% python3 -q
>>> import numpy as np
>>> from numpy import linalg as LA
>>> np.set_printoptions(precision=2, suppress=True, linewidth=140)
>>> m1 = np.load("block4.npy")
>>> m1
array([[-3,  0,  0,  0,  0,  0],
       [-2, -3,  0,  0,  0,  0],
       [ 1,  0,  0,  0,  0,  0],
       [ 0,  0, -3,  0,  0,  0],
       [ 0,  0, -2, -3,  0,  0],
       [ 0,  0,  1,  0,  0,  0],
       [ 0,  0,  0,  0, -3,  0],
       [ 0,  0,  0,  0, -2, -3],
       [ 0,  0,  0,  0,  1,  0]])
>>> A2 = np.c_[m1[:, :1] @ np.array([[2]]), np.array([-2, -2, -1, -3, -3, 3, 2, 3, -1])]
>>> A2
array([[-6, -2],
       [-4, -2],
       [ 2, -1],
       [ 0, -3],
       [ 0, -3],
       [ 0,  3],
       [ 0,  2],
       [ 0,  3],
       [ 0, -1]])
>>> LA.matrix_rank(A2)
np.int64(2)
>>> np.round(LA.norm(A2 - m1 @ LA.lstsq(m1, A2)[0], axis=0), 2) + 0
array([0.  , 2.49])
>>> x0 = np.array([-3, -4, -5, 2, 0, 5])
>>> target = m1 @ x0
>>> np.round(LA.pinv(m1) @ m1, 2) + 0
array([[1., 0., 0., 0., 0., 0.],
       [0., 1., 0., 0., 0., 0.],
       [0., 0., 1., 0., 0., 0.],
       [0., 0., 0., 1., 0., 0.],
       [0., 0., 0., 0., 1., 0.],
       [0., 0., 0., 0., 0., 1.]])
>>> rng = np.random.default_rng(93)
>>> target = target + 0.3 * rng.normal(size=9)
>>> target
array([  9.33,  17.76,  -2.65,  15.19,   4.17,  -5.22,  -0.35, -14.75,   0.06])
>>> coef, *_ = LA.lstsq(m1, target)
>>> coef
array([-3.06, -3.88, -5.08,  1.99,  0.11,  4.84])
>>> [round(float(LA.norm(LA.solve(m1.T @ m1 + lam * np.eye(6), m1.T @ target))), 2) for lam in (0, 1, 10, 100)]
[8.81, 7.87, 4.54, 1.0]
>>> np.round(LA.norm(target - m1 @ coef), 2)
np.float64(0.47)
